$ ipython --no-banner

In [1]: import numpy as np

In [2]: import numpy.linalg as la

In [3]: np.set_printoptions(precision=3, suppress=True, linewidth=200, legacy="1.25")

In [4]: def rd(a):
   ...:     return np.round(a, 3) + 0
   ...: 

In [5]: arr = np.load("layer16.npy")

In [6]: arr
Out[6]: 
array([[-3.,  0.,  0.,  0.,  0.,  0.],
       [ 0.,  6.,  0., -3.,  0.,  6.],
       [ 0.,  0., -3.,  0.,  0.,  0.],
       [ 0., -3.,  0., -2.,  0., -2.],
       [ 0.,  0.,  0.,  0., -3.,  0.],
       [ 0.,  6.,  0., -2.,  0.,  1.]])

In [7]: vec = np.array([-3, -3, 3, -3, 2, 2])

In [8]: target = arr @ vec

In [9]: target
Out[9]: array([  9.,   3.,  -9.,  11.,  -6., -10.])

In [10]: rd(la.solve(arr, target + arr[:, 3]))
Out[10]: array([-3., -3.,  3., -2.,  2.,  2.])

In [11]: rd(la.solve(arr, arr[:, 2]))
Out[11]: array([0., 0., 1., 0., 0., 0.])

In [12]: rd(la.norm(arr) ** 2 / la.norm(arr, 2) ** 2)
Out[12]: 1.372

In [13]: la.norm(arr, axis=1).argmax()
Out[13]: 1

In [14]: rd(la.norm(arr, 1)), rd(la.norm(arr, np.inf))
Out[14]: (15.0, 15.0)

In [15]: rd(la.norm(arr, axis=0))
Out[15]: array([3.   , 9.   , 3.   , 4.123, 3.   , 6.403])

In [16]: rd(la.norm(arr[2] - arr[3]))
Out[16]: 5.099

In [17]: la.norm(arr, axis=2)
AxisError: axis 2 is out of bounds for array of dimension 2


In [18]: rd(la.norm(arr[2], 1)), rd(la.norm(arr[2], np.inf))
Out[18]: (3.0, 3.0)

In [19]: w, V = la.eigh(arr)

In [20]: rd(w.sum()), np.trace(arr)
Out[20]: (-4.0, -4.0)

In [21]: rd(V @ np.diag(w) @ V.T)
Out[21]: 
array([[-3.,  0.,  0.,  0.,  0.,  0.],
       [ 0.,  6.,  0., -3.,  0.,  6.],
       [ 0.,  0., -3.,  0.,  0.,  0.],
       [ 0., -3.,  0., -2.,  0., -2.],
       [ 0.,  0.,  0.,  0., -3.,  0.],
       [ 0.,  6.,  0., -2.,  0.,  1.]])

In [22]: rd(w)
Out[22]: array([-3., -3., -3., -3., -3., 11.])

In [23]: U, sig, Vt = la.svd(arr, full_matrices=False)

In [24]: np.allclose(U * sig @ Vt, arr)
Out[24]: True

In [25]: np.abs(U[:, 0]).round(6).argmax()
Out[25]: 1

In [26]: rd(sig / sig[0])
Out[26]: array([1.   , 0.273, 0.273, 0.273, 0.273, 0.273])

In [27]: rd(U.T @ arr @ Vt.T)
Out[27]: 
array([[11.,  0.,  0.,  0.,  0.,  0.],
       [ 0.,  3.,  0.,  0.,  0.,  0.],
       [ 0.,  0.,  3.,  0.,  0.,  0.],
       [ 0.,  0.,  0.,  3.,  0.,  0.],
       [ 0.,  0.,  0.,  0.,  3.,  0.],
       [ 0.,  0.,  0.,  0.,  0.,  3.]])

In [28]: rd(U.T @ U)
Out[28]: 
array([[1., 0., 0., 0., 0., 0.],
       [0., 1., 0., 0., 0., 0.],
       [0., 0., 1., 0., 0., 0.],
       [0., 0., 0., 1., 0., 0.],
       [0., 0., 0., 0., 1., 0.],
       [0., 0., 0., 0., 0., 1.]])

In [29]: rd(sig)
Out[29]: array([11.,  3.,  3.,  3.,  3.,  3.])

In [30]: F = np.array([[2.0, 2.0, 0.0], [2.0, -2.0, 2.0], [0.0, 2.0, 1.0]])

In [31]: rng = np.random.default_rng(6516)

In [32]: out = F + rng.integers(-2, 3, (3, 2)) @ rng.integers(-2, 3, (2, 3))

In [33]: out
Out[33]: 
array([[ 1.,  3.,  1.],
       [ 0.,  0.,  4.],
       [-4.,  6.,  3.]])

In [34]: np.abs(out - F).sum(axis=1)
Out[34]: array([ 3.,  6., 10.])

In [35]: out - F
Out[35]: 
array([[-1.,  1.,  1.],
       [-2.,  2.,  2.],
       [-4.,  4.,  2.]])

In [36]: w, V = la.eig(F)

In [37]: rd(F @ V[:, 0] - w[0] * V[:, 0])
Out[37]: array([0., 0., 0.])

In [38]: rd(w)
Out[38]: array([-3.588,  3.19 ,  1.398])

In [39]: rd(np.prod(w))
Out[39]: -16.0

In [40]: rd(np.sort(la.eigvals(la.inv(F))))
Out[40]: array([-0.279,  0.314,  0.715])

In [41]: W0 = np.load("run9.npy")

In [42]: W0
Out[42]: 
array([[  3.564, -10.072,  -3.11 ,   7.108,   7.739],
       [  3.719,  -5.857,   2.997,   2.474,  -2.337],
       [  2.575,  -9.058,  -3.996,   6.792,   8.765],
       [ -4.217,   9.129,   1.083,  -6.1  ,  -4.613],
       [  1.981,  -1.405,   4.298,  -0.463,  -5.417],
       [  1.982,   2.953,   9.939,  -4.948, -15.546],
       [  0.094,  -0.065,  -0.04 ,  -0.123,  -0.137],
       [  4.781,  -8.096,   3.097,   4.03 ,  -1.677],
       [  1.938,  -7.948,  -5.002,   6.437,  10.049],
       [  1.473,  -6.325,  -4.137,   5.096,   8.147],
       [  0.656,  -3.092,  -1.897,   2.766,   3.996],
       [ -0.349,  -0.631,  -1.947,   0.941,   2.835],
       [  1.08 ,  -4.785,  -3.013,   3.83 ,   5.951],
       [ -2.438,   3.223,  -3.07 ,  -1.134,   3.345],
       [  2.401,  -3.007,   2.769,   0.835,  -3.206],
       [ -1.126,  -3.966,  -8.867,   5.262,  14.484],
       [  2.649,  -8.979,  -3.928,   6.764,   8.972],
       [  1.821,   0.818,   7.231,  -2.72 , -10.339],
       [  2.262,  -2.989,   3.075,   0.923,  -3.093],
       [  0.488,   5.022,   8.198,  -5.566, -13.209],
       [ -3.699,   7.746,  -0.169,  -4.943,  -2.66 ],
       [  1.976,  -8.026,  -5.084,   6.459,   9.913],
       [  3.167,  -3.746,   4.026,   1.299,  -4.375],
       [ -5.128,  10.044,  -2.084,  -5.586,  -0.518],
       [ -3.103,   8.316,   2.145,  -5.865,  -5.587]])

In [43]: Xs = W0 - W0.mean(axis=0)

In [44]: U, sig, Vt = la.svd(Xs, full_matrices=False)

In [45]: rd(Xs.mean(axis=0))
Out[45]: array([0., 0., 0., 0., 0.])

In [46]: rd(Vt[0] * np.sign(Vt[0, np.abs(Vt[0]).argmax()]))
Out[46]: array([ 0.092, -0.47 , -0.367,  0.404,  0.687])

In [47]: rd(sig)
Out[47]: array([52.238, 27.77 ,  0.61 ,  0.51 ,  0.369])

In [48]: np.abs(Vt[0]).argmax()
Out[48]: 4

In [49]: np.abs(U[:, 0]).argmax()
Out[49]: 5

In [50]: rd(np.abs(Vt[-1]))
Out[50]: array([0.109, 0.346, 0.218, 0.833, 0.355])
